% ipython --no-banner

In [1]: import numpy as np

In [2]: np.set_printoptions(precision=2, suppress=True, linewidth=200)

In [3]: def rd(a):
   ...:     return np.round(a, 2) + 0
   ...: 

In [4]: X = np.load("sample16.npy")

In [5]: print(X)
[[0 0 0 1 0 0 0]
 [0 0 1 1 0 1 0]
 [0 1 0 1 1 0 0]
 [1 1 1 0 1 0 0]
 [0 0 1 1 0 0 1]
 [0 1 0 0 0 0 1]
 [0 0 0 0 1 1 0]]

In [6]: x0 = np.array([2, 2, -1, 2, -2, 1, 0])

In [7]: target = X @ x0

In [8]: print(target)
[ 2  2  2  1  1  2 -1]

In [9]: print(rd(np.linalg.solve(X.T, X[1])))
[0. 1. 0. 0. 0. 0. 0.]

In [10]: print(rd(np.linalg.solve(X, target + X[:, 6])))
[ 2.  2. -1.  2. -2.  1.  1.]

In [11]: evals, evecs = np.linalg.eigh(X)

In [12]: x0 = np.array([-2, 2, 0, 1, 2, 1, 0])

In [13]: print(rd(x0 @ X @ x0 / (x0 @ x0)), rd(evals[0]), rd(evals[-1]))
0.57 -1.91 2.88

In [14]: print(x0 @ X @ x0)
8

In [15]: print(X @ X)
[[1 1 1 0 1 0 0]
 [1 3 1 1 2 0 1]
 [1 1 3 2 1 1 1]
 [0 1 2 4 1 1 1]
 [1 2 1 1 3 1 0]
 [0 0 1 1 1 2 0]
 [0 1 1 1 0 0 2]]

In [16]: print(np.trace(X))
0

In [17]: print(np.linalg.matrix_power(X, 2))
[[1 1 1 0 1 0 0]
 [1 3 1 1 2 0 1]
 [1 1 3 2 1 1 1]
 [0 1 2 4 1 1 1]
 [1 2 1 1 3 1 0]
 [0 0 1 1 1 2 0]
 [0 1 1 1 0 0 2]]

In [18]: print(np.allclose(X, X.T))
True

In [19]: print((X + X.T) / 2)
[[0. 0. 0. 1. 0. 0. 0.]
 [0. 0. 1. 1. 0. 1. 0.]
 [0. 1. 0. 1. 1. 0. 0.]
 [1. 1. 1. 0. 1. 0. 0.]
 [0. 0. 1. 1. 0. 0. 1.]
 [0. 1. 0. 0. 0. 0. 1.]
 [0. 0. 0. 0. 1. 1. 0.]]

In [20]: print(rd(np.linalg.det(X)))
-2.0

In [21]: C2 = X.T @ X

In [22]: print(np.trace(C2), (X ** 2).sum())
18 18

In [23]: print(C2)
[[1 1 1 0 1 0 0]
 [1 3 1 1 2 0 1]
 [1 1 3 2 1 1 1]
 [0 1 2 4 1 1 1]
 [1 2 1 1 3 1 0]
 [0 0 1 1 1 2 0]
 [0 1 1 1 0 0 2]]

In [24]: print((X @ X.T).shape)
(7, 7)

In [25]: J = np.array([[2.0, 3.0, 0.0, 2.0, 1.0],
    ...:     [2.0, 1.0, 2.0, 5.0, 4.0],
    ...:     [0.0, 3.0, 0.0, -5.0, 0.0],
    ...:     [0.0, 0.0, 0.0, 5.0, 8.0],
    ...:     [0.0, 0.0, 0.0, 2.0, -9.0]])

In [26]: hat = np.triu(np.array([[1, 1, 2, 1, 2],
    ...:     [2, 2, 2, 0, 2],
    ...:     [1, 1, 1, 2, 1],
    ...:     [1, 0, 1, 2, 2],
    ...:     [1, 0, 2, 1, 1]]), 1) + np.eye(5)

In [27]: Y = hat @ J @ np.linalg.inv(hat)

In [28]: print(np.trace(Y), np.trace(J))
-1.0 -1.0

In [29]: print(np.linalg.matrix_rank(Y))
5

In [30]: C2 = J.T @ J

In [31]: print(rd(np.linalg.svd(J, compute_uv=False) ** 2))
[183.84  65.86  22.82   2.78   0.7 ]

In [32]: print(rd(np.linalg.eigvalsh(C2)[::-1]))
[183.84  65.86  22.82   2.78   0.7 ]

In [33]: print(C2)
[[  8.   8.   4.  14.  10.]
 [  8.  19.   2.  -4.   7.]
 [  4.   2.   4.  10.   8.]
 [ 14.  -4.  10.  83.  44.]
 [ 10.   7.   8.  44. 162.]]

In [34]: M = np.load("mat.npy")

In [35]: print(M)
[[ 2  0  3  3 -2  0]
 [ 0  0  0  0  0  0]
 [-3  0  3  1 -1  3]
 [-1  0  1  1 -3 -3]
 [-1  0  2  1  1  2]
 [ 0  0  2  1  2  0]]

In [36]: rng = np.random.default_rng(810)

In [37]: labels = rng.permutation(6)

In [38]: print(labels)
[2 3 5 4 1 0]

In [39]: Y = M[labels][:, labels]

In [40]: print(np.trace(Y))
7

In [41]: M.inv()
AttributeError: 'numpy.ndarray' object has no attribute 'inv'


In [42]: print(rd(np.sort(np.abs(np.linalg.eigvals(M)))))
[0.   0.38 1.83 4.38 4.38 4.52]

In [43]: print(rd(np.abs(np.linalg.eigvals(M)).max()))
4.52

In [44]: print(M @ M)
[[ -6   0  14  10 -18  -4]
 [  0   0   0   0   0   0]
 [-15   0   5  -3   5   4]
 [ -3   0 -11  -7 -11  -6]
 [-10   0  10   3   2   5]
 [ -9   0  11   5  -3   7]]

In [45]: print((M + M.T) / 2)
[[ 2.   0.   0.   1.  -1.5  0. ]
 [ 0.   0.   0.   0.   0.   0. ]
 [ 0.   0.   3.   1.   0.5  2.5]
 [ 1.   0.   1.   1.  -1.  -1. ]
 [-1.5  0.   0.5 -1.   1.   2. ]
 [ 0.   0.   2.5 -1.   2.   0. ]]

In [46]: print(np.linalg.matrix_power(M, 4))
[[  12    0 -348 -246   44  -98]
 [   0    0    0    0    0    0]
 [ -62    0  -58 -109  326  151]
 [ 368    0 -196  -11   72  -87]
 [-164    0  -48 -120  186  107]
 [-159    0  -79 -132  135   84]]

In [47]: print(rd(np.linalg.det(M)))
0.0

In [48]: print(np.allclose(M, M.T))
False

In [49]: C2 = M.T @ M

In [50]: print(np.trace(C2), (M ** 2).sum())
96 96

In [51]: print(np.diag(C2))
[15  0 27 13 19 22]

In [52]: print(rd(np.linalg.svd(M, compute_uv=False) ** 2))
[45.51 30.81 14.43  5.22  0.03  0.  ]

In [53]: print(np.allclose(C2, C2.T))
True

In [54]: U, sv, Vh = np.linalg.svd(M)

In [55]: print(rd(sv))
[6.75 5.55 3.8  2.28 0.18 0.  ]

In [56]: Y = U[:, :5] @ np.diag(sv[:5]) @ Vh[:5]

In [57]: print(rd(np.linalg.norm(M - Y) / np.linalg.norm(M)))
0.0

In [58]: print(rd(np.abs(M - Y).max()))
0.0
